>>> import numpy as np
>>> np.set_printoptions(precision=4, suppress=True, linewidth=160)
>>> def rnd(a):
...     return np.round(a, 4) + 0
... 
>>> rng = np.random.default_rng(2815)
>>> A = (rng.random((3, 3)) < 0.3) + np.eye(3)
>>> A /= A.sum(axis=1, keepdims=True)
>>> A
array([[1. , 0. , 0. ],
       [0. , 1. , 0. ],
       [0.5, 0. , 0.5]])
>>> r0 = np.array([2, 2, 2])
>>> A2 = A + np.outer(r0, np.eye(3)[0])
>>> np.linalg.matrix_rank(A2 - A)
np.int64(1)
>>> rnd(np.linalg.det(A2) / np.linalg.det(A)), rnd(1 + np.linalg.solve(A, r0)[0])
(np.float64(3.0), np.float64(3.0))
>>> np.linalg.matrix_rank(A - A[0, 0] * np.eye(3))
np.int64(1)
>>> np.prod(np.diag(A)), rnd(np.linalg.det(A))
(np.float64(0.5), np.float64(0.5))
>>> rnd(np.sort(np.linalg.eigvals(A)))
array([0.5, 1. , 1. ])
>>> A @ A
array([[1.  , 0.  , 0.  ],
       [0.  , 1.  , 0.  ],
       [0.75, 0.  , 0.25]])
>>> mat = np.loadtxt("w.csv", delimiter=",")
>>> mat
array([[ 4., -2., -3., -2.],
       [-2.,  7.,  6.,  4.],
       [-3.,  6., 12.,  6.],
       [-2.,  4.,  6.,  7.]])
>>> low = np.linalg.cholesky(mat)
>>> np.linalg.eigvalsh(mat).min() > 0
np.True_
>>> theta = np.radians(135)
>>> r_ = np.eye(4)
>>> r_[2, 2] = r_[1, 1] = np.cos(theta)
>>> r_[2, 1], r_[1, 2] = -np.sin(theta), np.sin(theta)
>>> rnd(r_)
array([[ 1.    ,  0.    ,  0.    ,  0.    ],
       [ 0.    , -0.7071,  0.7071,  0.    ],
       [ 0.    , -0.7071, -0.7071,  0.    ],
       [ 0.    ,  0.    ,  0.    ,  1.    ]])
>>> A2 = mat @ r_.T
>>> np.allclose(np.linalg.norm(mat, axis=1), np.linalg.norm(A2, axis=1))
True
>>> np.allclose(mat @ mat.T, A2 @ A2.T)
True
>>> x = np.array([2, 2, 0, 3])
>>> target = mat @ x
>>> b, lr = np.zeros(4), 1 / np.linalg.norm(mat, 2) ** 2
>>> for i in range(60):
...     b -= lr * mat.T @ (mat @ b - target)
...     if i % 10 == 0: print(i, round(np.linalg.norm(mat @ b - target), 4))
... 
0 10.7755
10 8.7678
20 7.1341
30 5.8049
40 4.7233
50 3.8432
>>> rnd(np.linalg.cond(mat))
np.float64(7.0)
>>> rnd(b)
array([1.2906, 1.6775, 0.3869, 2.3873])
>>> W0 = np.load("x.npy")
>>> W0
array([[ 0.,  0.,  2.,  2.],
       [-1., -2.,  0.,  0.],
       [ 0.,  0.,  2.,  1.],
       [ 0.,  0.,  0.,  1.]])
>>> rank = np.linalg.matrix_rank(W0)
>>> rank
np.int64(3)
>>> ns = np.linalg.svd(W0)[2][rank:].T
>>> rnd(ns @ ns.T)
array([[ 0.8, -0.4,  0. ,  0. ],
       [-0.4,  0.2,  0. ,  0. ],
       [ 0. ,  0. ,  0. ,  0. ],
       [ 0. ,  0. ,  0. ,  0. ]])
>>> [int(np.linalg.matrix_rank(W0[:i])) for i in range(1, len(W0) + 1)]
[1, 2, 3, 3]
>>> ns[:, 0] / ns[np.abs(ns[:, 0]).round(6).argmax(), 0]
array([ 1. , -0.5,  0. ,  0. ])
>>> [int(np.linalg.matrix_rank(np.delete(W0, i, axis=0))) for i in range(4)]
[3, 2, 3, 3]
>>> idx = rng.permutation(4)
>>> idx
array([3, 1, 2, 0])
>>> A2 = mat[idx][:, idx]
>>> np.trace(A2)
np.float64(30.0)
>>> np.diag(A2)
array([ 7.,  7., 12.,  4.])
>>> rnd(np.sort(np.abs(np.linalg.eigvals(A2))))
array([ 3.,  3.,  3., 21.])
>>> A2
array([[ 7.,  4.,  6., -2.],
       [ 4.,  7.,  6., -2.],
       [ 6.,  6., 12., -3.],
       [-2., -2., -3.,  4.]])
>>> np.linalg.lstsq(W0[:-1].T, W0[-1])[2]
np.int32(3)
>>> rnd(W0 @ np.linalg.pinv(W0) @ W0)
array([[ 0.,  0.,  2.,  2.],
       [-1., -2.,  0.,  0.],
       [ 0.,  0.,  2.,  1.],
       [ 0.,  0.,  0.,  1.]])
>>> rnd(np.trace(np.linalg.pinv(W0) @ W0))
np.float64(3.0)
>>> X = np.load("block9.npy")
>>> rnd(X)
array([[-1.4199,  1.5147,  4.4629, -0.8788],
       [ 0.568 , -1.9972, -0.0371, -4.5483],
       [-4.5437,  0.6152, -1.8164, -0.8227],
       [-1.4199, -4.2823,  1.3349,  1.6922]])
>>> A2 = np.linalg.inv(X)
>>> (np.abs(A2) > 1e-9).astype(int)
array([[1, 1, 1, 1],
       [1, 1, 1, 1],
       [1, 1, 1, 1],
       [1, 1, 1, 1]])
>>> rnd(np.linalg.inv(A2))
array([[-1.4199,  1.5147,  4.4629, -0.8788],
       [ 0.568 , -1.9972, -0.0371, -4.5483],
       [-4.5437,  0.6152, -1.8164, -0.8227],
       [-1.4199, -4.2823,  1.3349,  1.6922]])
>>> ev, evecs = np.linalg.eig(mat)
>>> rnd(np.sort(np.linalg.eigvals(np.linalg.inv(mat))))
array([0.0476, 0.3333, 0.3333, 0.3333])
>>> rnd(np.sort(np.linalg.eigvals(mat.T)))
array([ 3.,  3.,  3., 21.])
>>> rnd(np.prod(ev))
np.float64(567.0)
>>> rnd(np.sort(np.linalg.eigvals(mat @ mat)))
array([  9.,   9.,   9., 441.])
>>> rnd(mat @ evecs[:, 0] - ev[0] * evecs[:, 0])
array([0., 0., 0., 0.])
>>> rnd(np.linalg.norm(X, axis=0))
array([5., 5., 5., 5.])
>>> rnd(X.T @ X)
array([[25.,  0.,  0.,  0.],
       [ 0., 25.,  0.,  0.],
       [ 0.,  0., 25.,  0.],
       [ 0.,  0.,  0., 25.]])
>>> rnd(X @ X.T)
array([[25.,  0.,  0.,  0.],
       [ 0., 25.,  0.,  0.],
       [ 0.,  0., 25.,  0.],
       [ 0.,  0.,  0., 25.]])
>>> K = np.load("run13.npy")
>>> K
array([[ 3,  4,  3],
       [ 3,  4,  3],
       [-3, -2, -3],
       [-1,  0, -1]])
>>> np.linalg.norm(A, axis=1).argmax()
np.int64(0)
>>> rnd(np.linalg.norm(A, "nuc"))
np.float64(2.5811)
>>> rnd(np.linalg.norm(A[0], 1)), rnd(np.linalg.norm(A[0], np.inf))
(np.float64(1.0), np.float64(1.0))
>>> data = np.load("m.npy")
>>> rnd(data)
array([[-2.6319,  1.3106, -0.5951, -0.0395],
       [ 0.5013, -0.298 , -2.9045,  0.4728],
       [ 0.5013,  0.7177, -0.4484, -2.8342],
       [ 1.2533,  2.5843,  0.0914,  0.8616]])
>>> P = np.triu(np.array([[-2, 2, -1, 0], [0, -1, -3, 1], [0, 0, 2, -3], [1, 3, -2, -3]]), 1) + np.eye(4)
>>> A2 = P @ data @ np.linalg.inv(P)
>>> rnd(np.poly(A2))
array([  1.    ,   2.5166,   0.    , -22.6498, -81.    ])
>>> rnd(np.linalg.svd(data, compute_uv=False))
array([3., 3., 3., 3.])
>>> q, r_ = np.linalg.qr(data)
>>> rnd(np.trace(q @ q.T))
np.float64(4.0)
>>> rnd(q.T @ q)
array([[1., 0., 0., 0.],
       [0., 1., 0., 0.],
       [0., 0., 1., 0.],
       [0., 0., 0., 1.]])
>>> rnd(r_)
array([[3., 0., 0., 0.],
       [0., 3., 0., 0.],
       [0., 0., 3., 0.],
       [0., 0., 0., 3.]])
>>> F = np.array([[5.0, 4.0, 4.0], [4.0, 5.0, 4.0], [4.0, 4.0, 5.0]])
>>> P = np.triu(np.array([[7, 7, 8], [4, 0, 6], [6, 3, 9]]), 1) + np.eye(3)
>>> A2 = P @ F @ np.linalg.inv(P)
>>> A2
array([[  65., -384., 1856.],
       [  28., -167.,  812.],
       [   4.,  -24.,  117.]])
>>> rnd(np.poly(A2))
array([  1., -15.,  27., -13.])
>>> ev, evecs = np.linalg.eig(F)
>>> rnd(np.sort(np.linalg.eigvals(F @ F)))
array([  1.,   1., 169.])
>>> rnd(np.prod(ev))
np.float64(13.0)
>>> np.fft.fft(F[0])
array([13.+0.j,  1.+0.j,  1.+0.j])
>>> q, evecs = np.linalg.qr(F[:, :2])[0], np.linalg.qr(F[:, 2:])[0]
>>> sv = np.linalg.svd(q.T @ evecs, compute_uv=False)
>>> rnd(np.linalg.norm(q @ q.T - evecs @ evecs.T, 2))
np.float64(1.0)
>>> (sv > 0.9).sum()
np.int64(1)
>>> r0 = np.array([4, -5])
>>> np.polyval(r0, F[0])
array([15., 11., 11.])
>>> np.cross(F[0, :3], F[1, :3])
array([-4., -4.,  9.])
>>> r0 = np.array([6, 0, 6, 9])
>>> r1 = np.array([1, 0, -1, 3])
>>> J = r0[:, None] + r1[None, :]
>>> J
array([[ 7,  6,  5,  9],
       [ 1,  0, -1,  3],
       [ 7,  6,  5,  9],
       [10,  9,  8, 12]])
>>> rank = np.linalg.matrix_rank(J)
>>> rank
np.int64(2)
>>> ns = np.linalg.svd(J)[2][rank:].T
>>> np.linalg.matrix_rank(J.T @ J), np.linalg.matrix_rank(J @ J.T)
(np.int64(2), np.int64(2))
>>> [int(np.linalg.matrix_rank(J[:i])) for i in range(1, len(J) + 1)]
[1, 2, 2, 2]
>>> ns.shape
(4, 2)
>>> [int(np.linalg.matrix_rank(np.delete(J, i, axis=0))) for i in range(4)]
[2, 2, 2, 2]
>>> [int(np.linalg.matrix_rank(J[:, :j + 1])) for j in range(4)]
[1, 2, 2, 2]
>>> np.allclose(J @ ns, 0)
True
>>> left, sv, vt = np.linalg.svd(J)
>>> rnd(sv)
array([27.8257,  2.7803,  0.    ,  0.    ])
>>> A2 = left[:, :2] @ np.diag(sv[:2]) @ vt[:2]
>>> np.linalg.matrix_rank(A2)
np.int64(2)
>>> rnd(np.linalg.norm(J - A2, 2)), rnd(sv[2])
(np.float64(0.0), np.float64(0.0))
>>> rnd(A2)
array([[ 7.,  6.,  5.,  9.],
       [ 1.,  0., -1.,  3.],
       [ 7.,  6.,  5.,  9.],
       [10.,  9.,  8., 12.]])
>>> rnd(np.linalg.norm(J - A2) / np.linalg.norm(J))
np.float64(0.0)
>>> np.linalg.matrix_rank(J, rtol=0.05)
np.int64(2)
>>> np.einsum("ii->", J)
np.int64(24)
>>> rnd(np.linalg.det(J[::-1]))
np.float64(0.0)
>>> rnd(np.linalg.det(J.T))
np.float64(0.0)
>>> rnd(np.poly(J))
array([  1., -24., -45.,   0.,   0.])
>>> np.kron(np.eye(2, dtype=int), J)
array([[ 7,  6,  5,  9,  0,  0,  0,  0],
       [ 1,  0, -1,  3,  0,  0,  0,  0],
       [ 7,  6,  5,  9,  0,  0,  0,  0],
       [10,  9,  8, 12,  0,  0,  0,  0],
       [ 0,  0,  0,  0,  7,  6,  5,  9],
       [ 0,  0,  0,  0,  1,  0, -1,  3],
       [ 0,  0,  0,  0,  7,  6,  5,  9],
       [ 0,  0,  0,  0, 10,  9,  8, 12]])
>>> P = np.triu(np.array([[-8, 5, -4, -6], [-9, 4, -8, 1], [-1, -2, -1, -5], [4, 8, -5, -1]]), 1) + np.eye(4)
>>> A2 = P @ J @ np.linalg.inv(P)
>>> np.linalg.matrix_rank(A2)
np.int64(2)
>>> A2
array([[  -76.,   308.,  2092.,  9612.],
       [  -45.,   186.,  1275.,  5862.],
       [  -43.,   176.,  1201.,  5520.],
       [   10.,   -41.,  -280., -1287.]])
>>> rank = np.linalg.matrix_rank(A2)
>>> rank
np.int64(2)
>>> ns = np.linalg.svd(A2)[2][rank:].T
>>> [int(np.linalg.matrix_rank(A2[:i])) for i in range(1, len(A2) + 1)]
[1, 2, 2, 2]
>>> rnd(A2 @ ns)
array([[0., 0.],
       [0., 0.],
       [0., 0.],
       [0., 0.]])
>>> [int(np.linalg.matrix_rank(A2[:, :j + 1])) for j in range(4)]
[1, 2, 2, 2]
>>> ns.shape
(4, 2)
>>> rnd(ns @ ns.T)
array([[ 0.6885,  0.4231,  0.182 , -0.0477],
       [ 0.4231,  0.4248, -0.2516,  0.0445],
       [ 0.182 , -0.2516,  0.8503, -0.1756],
       [-0.0477,  0.0445, -0.1756,  0.0364]])
>>> np.allclose(A2 @ ns, 0)
True
